In [1]: import numpy as np

In [2]: np.set_printoptions(precision=1, suppress=True, linewidth=120)

In [3]: def rd(a):
   ...:     return np.round(a, 1) + 0
   ...: 

In [4]: J = np.load("sample4.npy")

In [5]: J
Out[5]: 
array([[-0.1, -1.1, -3. ,  2.1,  1.2,  3.1, -1.9],
       [ 0. , -1. , -2.9,  2. ,  1.2,  2.9, -1.7],
       [-0.1, -1.2, -3.3,  1.7,  0.3,  3.4, -2.1],
       [ 0. , -0.9, -3.6,  2.2,  1.2,  2.6, -1.6],
       [-0.2, -1.6, -3.1,  2.3,  1.2,  2.8, -2. ],
       [ 0.3, -1.2, -2.7,  1.6,  0.9,  2.6, -2.1],
       [ 0.3, -0.4, -3. ,  1.8,  1. ,  3.3, -1.3],
       [-0.1, -1.5, -3. ,  2.1,  0.3,  3.2, -2.2],
       [-0.1, -0.7, -3.2,  2.2,  1.2,  2.9, -2. ],
       [ 0.1, -0.8, -3.2,  2. ,  0.8,  3.4, -1.8],
       [-0.1, -0.8, -2.7,  1.9,  0.8,  3.2, -2.3],
       [ 0.1, -0.8, -2.8,  1.7,  1. ,  3.1, -2.1],
       [ 0.4, -1.4, -2.9,  2.1,  0.8,  3. , -1.6],
       [-0.2, -1.6, -3.2,  2.2,  1.5,  2.8, -1.8],
       [-0.2, -1.1, -2.9,  2.2,  1.1,  2.6, -1.9],
       [-0.3, -0.9, -2.5,  3. ,  0.7,  3.5, -1.6],
       [ 0.4, -0.7, -3.1,  2.2,  1.2,  2.9, -1.9],
       [ 0.3, -2.9, -0.1,  0.2,  1.4,  0. , -1.8],
       [-0.2, -2.7,  0.1,  0.1,  2.2, -0.1, -2.7],
       [-0.2, -2.7,  0.1,  0.3,  2.3, -0.5, -1.5],
       [ 0.1, -3. ,  0.5,  0.1,  2.2,  0.3, -2.1],
       [ 0.3, -3.6, -0.5, -0.2,  2.1, -0.3, -2.2],
       [ 0.2, -2.7,  0.4, -0.3,  1.8, -0.1, -2. ],
       [-0.2, -2.7, -0.5, -0.3,  1.6,  0.2, -1.8],
       [ 0. , -3.4,  0.2,  0.1,  1.8,  0.1, -2. ],
       [ 0.1, -3. , -0.7,  0.3,  2.4, -0.2, -2.4],
       [ 0.3, -3.1, -0.5,  0.1,  2.4,  0.3, -1.7],
       [ 0.2, -2.4, -0.4,  0. ,  1.7,  0.3, -1.3],
       [ 0.2, -3. , -0.4, -0.2,  1.8,  0.3, -2.3],
       [-0.3, -2.6, -0.2, -0.1,  2.2, -0.3, -1.9],
       [ 0.2, -2.7, -0.3,  0.2,  1.9, -0.1, -2. ],
       [ 0.2, -3.7,  0.3,  0. ,  1.9,  0.3, -1.8],
       [ 0.3, -3.1,  0.1, -0.5,  1.8, -0.2, -1.5],
       [-0.1, -3. , -0.5,  0.4,  2. ,  0.1, -1.7]])

In [6]: Z = J[[11, 14]].astype(float)

In [7]: for _ in range(5):
   ...:     labels = np.linalg.norm(J[:, None] - Z, axis=-1).argmin(axis=1)
   ...:     Z = np.array([J[labels == j].mean(axis=0) for j in range(2)])
   ...: 

In [8]: labels
Out[8]: array([0, 0, 0, 0, 0, 0, 0, 0, 0, 0, 0, 0, 0, 0, 0, 0, 0, 1, 1, 1, 1, 1, 1, 1, 1, 1, 1, 1, 1, 1, 1, 1, 1, 1])

In [9]: print(np.bincount(labels))
[17 17]
